% python3 -q
>>> import numpy as np
>>> np.set_printoptions(precision=1, suppress=True, linewidth=200)
>>> tidy = lambda a: np.round(a, 1) + 0
>>> mat = np.loadtxt("a.csv", delimiter=",")
>>> print(mat)
[[ 2.  1.  0.  0.]
 [ 6. -8.  0.  0.]
 [ 0.  0.  2.  1.]
 [ 0.  0.  6. -8.]]
>>> # 2 groups of indices that never mix
>>> vec = np.array([2, 0, -1, -1])
>>> target = mat @ vec
>>> print(target)
[ 4. 12. -3.  2.]
>>> print(tidy(np.linalg.solve(mat, mat[:, 3])))
[0. 0. 0. 1.]
>>> P = np.triu(np.array([[3, 0, 2, 0], [0, 2, 1, 2], [1, 3, 3, 1], [1, 3, 3, 2]]), 1) + np.eye(4)
>>> Y = P @ mat @ np.linalg.inv(P)
>>> print(np.trace(Y), np.trace(mat))
-12.0 -12.0
>>> print(tidy(np.poly(Y)))
[   1.   12.   -8. -264.  484.]
>>> W0 = np.load("dump.npy")
>>> print(W0)
[[2 0 1 2 2 2 2]
 [0 1 2 3 2 0 0]
 [0 0 2 3 2 1 1]
 [0 0 0 3 2 2 3]
 [0 0 0 0 1 1 1]
 [0 0 0 0 0 3 0]
 [0 0 0 0 0 0 3]]
>>> print([int(np.linalg.matrix_rank(np.linalg.matrix_power(W0, p))) for p in range(1, 8)])
[7, 7, 7, 7, 7, 7, 7]
>>> print(W0 @ W0)
[[ 4  0  4 13 12 17 19]
 [ 0  1  6 18 14 10 13]
 [ 0  0  4 15 12 13 16]
 [ 0  0  0  9  8 14 20]
 [ 0  0  0  0  1  4  4]
 [ 0  0  0  0  0  9  0]
 [ 0  0  0  0  0  0  9]]
>>> print(np.linalg.matrix_rank(W0 - W0[0, 0] * np.eye(7)))
6
>>> vec = np.array([3, 2, 2, 3, 0, 1, 0])
>>> h = np.maximum(W0 @ vec, 0)
>>> print(np.flatnonzero(h > 1e-9))
[0 1 2 3 4 5]
>>> print(np.maximum(W0 @ vec, 0) - np.maximum(-W0 @ vec, 0))
[16 15 14 11  1  3  0]
>>> print(h)
[16 15 14 11  1  3  0]
>>> print(W0.T @ h)
[ 32  15  74 152 113  78  80]
>>> vec = np.array([1, 5, -4, 5, 0, 1, 3])
>>> target = W0 @ vec
>>> print(target)
[16 12 11 26  4  3  9]
>>> print(tidy(np.linalg.solve(W0.T, W0[4])))
[0. 0. 0. 0. 1. 0. 0.]
>>> print(tidy(np.linalg.solve(W0, target)))
[ 1.  5. -4.  5.  0.  1.  3.]
>>> print(np.allclose(W0, W0.T))
False
>>> print(np.trace(W0))
15
>>> print(tidy(np.sort(np.abs(np.linalg.eigvals(W0)))))
[1. 1. 2. 2. 3. 3. 3.]
>>> print(np.allclose(W0 @ W0.T, W0.T @ W0))
False
>>> O, evecs = np.linalg.qr(W0[:, :1])[0], np.linalg.qr(W0[:, 1:])[0]
>>> sv = np.linalg.svd(O.T @ evecs, compute_uv=False)
>>> print((sv > 0.9).sum())
0
>>> print(tidy(sv))
[0.7]
>>> E = np.loadtxt("case14.csv", delimiter=",")
>>> print(E)
[[-1.   2.1 -0.9 -1.1 -0.1  1.1 -2.  -1.   2.  -1.  -2. ]
 [-1.1  1.8 -0.9 -1.1  0.   1.1 -2.  -1.   1.8 -1.  -1.9]
 [-0.9  2.1 -1.  -0.9  0.1  1.1 -2.2 -1.   1.9 -0.9 -2. ]
 [-1.1  2.  -1.1 -1.1 -0.1  1.  -2.1 -1.   1.9 -0.9 -2.1]
 [-0.9  2.  -1.1 -0.8 -0.1  1.2 -2.1 -0.9  2.2 -0.9 -1.9]
 [-1.1  1.9 -0.9 -1.1  0.1  1.  -2.2 -0.9  2.1 -0.9 -2.1]
 [-1.   1.9 -1.1 -1.   0.   1.  -1.9 -1.   1.9 -1.  -1.9]
 [-1.1  2.1 -1.1 -1.   0.   1.1 -2.  -1.1  1.8 -0.9 -2.1]
 [-1.1  2.1 -0.9 -0.9  0.1  1.2 -2.1 -1.   2.  -0.8 -2. ]
 [ 0.  -0.7  2.   0.2 -1.9  0.1  2.  -1.   0.  -2.1 -1.9]
 [ 0.  -1.   2.1 -0.2 -2.2  0.   2.2 -0.8 -0.1 -2.  -1.9]
 [ 0.1 -1.   2.   0.1 -2.1  0.   2.1 -1.   0.1 -2.  -2. ]
 [-0.1 -1.1  2.   0.1 -1.9 -0.1  2.  -1.  -0.1 -2.1 -2. ]
 [-0.1 -1.1  2.  -0.1 -1.9 -0.2  2.  -1.   0.  -1.9 -2. ]
 [ 0.  -1.   2.   0.1 -2.1  0.   2.  -1.  -0.1 -2.1 -2. ]
 [ 0.2 -0.9  2.  -0.1 -2.2 -0.2  2.  -1.   0.1 -2.  -1.9]
 [ 0.  -1.1  2.2 -0.1 -2.   0.1  2.1 -1.1  0.1 -2.1 -2. ]
 [ 0.  -1.1  2.2  0.1 -1.9  0.1  1.9 -0.8 -0.1 -1.9 -2.1]
 [ 2.1 -2.3  2.2  1.1 -1.8 -0.9 -1.1 -1.9 -1.   0.  -0.1]
 [ 1.9 -2.1  2.2  0.9 -1.9 -0.9 -1.  -2.1 -1.1  0.  -0.1]
 [ 2.1 -2.   1.9  0.8 -2.2 -1.  -0.8 -2.2 -1.2  0.  -0.1]
 [ 2.  -2.   2.1  0.9 -2.  -1.  -1.  -1.9 -1.2 -0.1  0.1]
 [ 2.2 -1.7  2.   1.  -2.  -0.9 -1.1 -2.  -0.9  0.   0.2]
 [ 2.1 -1.9  2.   0.9 -2.1 -1.2 -1.  -2.  -1.   0.2  0.3]
 [ 2.  -2.   1.9  1.1 -2.2 -1.1 -0.9 -2.  -1.   0.   0.1]
 [ 2.  -2.   1.9  1.2 -2.  -1.  -1.  -1.9 -0.9 -0.1 -0.2]
 [ 2.  -2.   2.1  1.  -2.1 -0.9 -1.  -2.  -1.1  0.  -0.3]]
>>> vec = np.array([0, 1, 0, 0, 2, 3, 3, 1, 1, 1, 1])
>>> target = E @ vec
>>> print(tidy(np.linalg.solve(E.T @ E, E.T @ target)))
[0. 1. 0. 0. 2. 3. 3. 1. 1. 1. 1.]
>>> print(tidy(np.linalg.lstsq(E, target)[0]))
[0. 1. 0. 0. 2. 3. 3. 1. 1. 1. 1.]
>>> rng = np.random.default_rng(3310)
>>> target = target + 0.1 * rng.normal(size=27)
>>> print(tidy(target))
[ -2.7  -3.   -3.   -3.6  -2.4  -3.3  -2.7  -2.8  -2.4  -3.2  -3.4  -3.9  -4.5  -4.3  -4.4  -4.9  -3.6  -4.  -15.1 -14.9 -15.2 -15.1 -14.2 -15.2 -15.1 -15.1 -15.2]
>>> beta, *_ = np.linalg.lstsq(E, target)
>>> print(tidy(beta))
[-0.2  1.  -0.2 -0.1  1.6  3.   2.9  1.   0.8  0.8  1.2]
>>> print(tidy(np.linalg.norm(target - E @ beta)))
0.4
>>> print(tidy(E.T @ (target - E @ beta)))
[0. 0. 0. 0. 0. 0. 0. 0. 0. 0. 0.]
